$ ipython --no-banner

In [1]: import numpy as np

In [2]: import numpy.linalg as la

In [3]: np.set_printoptions(precision=2, suppress=True, linewidth=140)

In [4]: rd = lambda a: np.round(a, 2) + 0

In [5]: m1 = np.load("w.npy")

In [6]: m1
Out[6]: 
array([[ 4,  5,  6,  7],
       [ 8,  9, 10, 11],
       [12, 13, 14, 15],
       [16, 17, 18, 19],
       [20, 21, 22, 23],
       [24, 25, 26, 27],
       [28, 29, 30, 31],
       [32, 33, 34, 35],
       [36, 37, 38, 39],
       [40, 41, 42, 43],
       [44, 45, 46, 47],
       [48, 49, 50, 51],
       [52, 53, 54, 55],
       [56, 57, 58, 59]])

In [7]: Xc = m1 - m1.mean(axis=0)

In [8]: Uu, s, vt = la.svd(Xc, full_matrices=False)

In [9]: rd((s ** 2).sum() ** 2 / (s ** 4).sum())
Out[9]: np.float64(1.0)

In [10]: (np.sign(Uu[:, 0]) == np.sign(Uu[0, 0])).astype(int)
Out[10]: array([1, 1, 1, 1, 1, 1, 1, 0, 0, 0, 0, 0, 0, 0])

In [11]: Xc.mean(axis=0)
Out[11]: array([0., 0., 0., 0.])

In [12]: M2 = m1 / np.sqrt((m1 ** 2).mean(axis=1, keepdims=True))

In [13]: rd(la.norm(M2, axis=1))
Out[13]: array([2., 2., 2., 2., 2., 2., 2., 2., 2., 2., 2., 2., 2., 2.])

In [14]: rd(M2[11])
Out[14]: array([0.97, 0.99, 1.01, 1.03])

In [15]: Uu, s, vt = la.svd(m1)

In [16]: vecs = vt[:(s > 1e-8).sum()]

In [17]: rng = np.random.default_rng(610)

In [18]: x0 = m1[11] + -3 * m1[3] + rng.integers(2) * np.eye(4)[2]

In [19]: x0
Out[19]: array([ 0., -2., -4., -6.])

In [20]: np.allclose(vecs.T @ vecs @ x0, x0)
Out[20]: True

In [21]: rd(np.diag(vecs.T @ vecs))
Out[21]: array([0.7, 0.3, 0.3, 0.7])

In [22]: la.matrix_rank(np.vstack([m1, x0]))
Out[22]: np.int64(2)

In [23]: rd(la.norm(x0 - vecs.T @ vecs @ x0))
Out[23]: np.float64(0.0)

In [24]: f = np.array([1, 2])

In [25]: np.array([np.convolve(row, f, "same") for row in m1])
Out[25]: 
array([[  4,  13,  16,  19],
       [  8,  25,  28,  31],
       [ 12,  37,  40,  43],
       [ 16,  49,  52,  55],
       [ 20,  61,  64,  67],
       [ 24,  73,  76,  79],
       [ 28,  85,  88,  91],
       [ 32,  97, 100, 103],
       [ 36, 109, 112, 115],
       [ 40, 121, 124, 127],
       [ 44, 133, 136, 139],
       [ 48, 145, 148, 151],
       [ 52, 157, 160, 163],
       [ 56, 169, 172, 175]])

In [26]: np.correlate(m1[0], m1[8], "full")
Out[26]: array([156, 347, 572, 830, 668, 475, 252])

In [27]: Uu, s, vt = la.svd(m1)

In [28]: rd(s)
Out[28]: array([264.92,   3.81,   0.  ,   0.  ])

In [29]: M2 = Uu[:, :2] @ np.diag(s[:2]) @ vt[:2]

In [30]: rd(np.abs(m1 - M2).max())
Out[30]: np.float64(0.0)

In [31]: la.matrix_rank(m1, rtol=0.05)
Out[31]: np.int64(1)

In [32]: K = np.loadtxt("data.csv", delimiter=",")

In [33]: K
Out[33]: 
array([[0., 0., 0., 0., 1., 0., 0., 0., 0., 0., 0., 0., 0.],
       [0., 0., 0., 0., 0., 0., 0., 0., 0., 0., 1., 0., 0.],
       [0., 0., 0., 0., 0., 0., 1., 0., 0., 0., 0., 0., 0.],
       [1., 0., 0., 0., 0., 0., 0., 0., 0., 0., 0., 0., 0.],
       [0., 0., 0., 1., 0., 0., 0., 0., 0., 0., 0., 0., 0.],
       [0., 0., 0., 0., 0., 1., 0., 0., 0., 0., 0., 0., 0.],
       [0., 0., 1., 0., 0., 0., 0., 0., 0., 0., 0., 0., 0.],
       [0., 0., 0., 0., 0., 0., 0., 0., 0., 0., 0., 0., 1.],
       [0., 0., 0., 0., 0., 0., 0., 0., 0., 0., 0., 1., 0.],
       [0., 0., 0., 0., 0., 0., 0., 1., 0., 0., 0., 0., 0.],
       [0., 0., 0., 0., 0., 0., 0., 0., 0., 1., 0., 0., 0.],
       [0., 1., 0., 0., 0., 0., 0., 0., 0., 0., 0., 0., 0.],
       [0., 0., 0., 0., 0., 0., 0., 0., 1., 0., 0., 0., 0.]])

In [34]: x0 = np.array([0, -1, -1, -1, -1, 0, 2, 0, 2, 2, -2, 2, 0])

In [35]: h1 = np.maximum(K @ x0, 0)

In [36]: np.maximum(K @ (3 * x0), 0)
Out[36]: array([0., 0., 6., 0., 0., 0., 0., 0., 6., 0., 6., 0., 6.])

In [37]: h1
Out[37]: array([0., 0., 2., 0., 0., 0., 0., 0., 2., 0., 2., 0., 2.])

In [38]: rd(np.tanh(K @ x0))
Out[38]: array([-0.76, -0.96,  0.96,  0.  , -0.76,  0.  , -0.76,  0.  ,  0.96,  0.  ,  0.96, -0.76,  0.96])

In [39]: np.flatnonzero(h1 > 1e-9)
Out[39]: array([ 2,  8, 10, 12])

In [40]: np.maximum(K @ x0, 0) - np.maximum(-K @ x0, 0)
Out[40]: array([-1., -2.,  2.,  0., -1.,  0., -1.,  0.,  2.,  0.,  2., -1.,  2.])
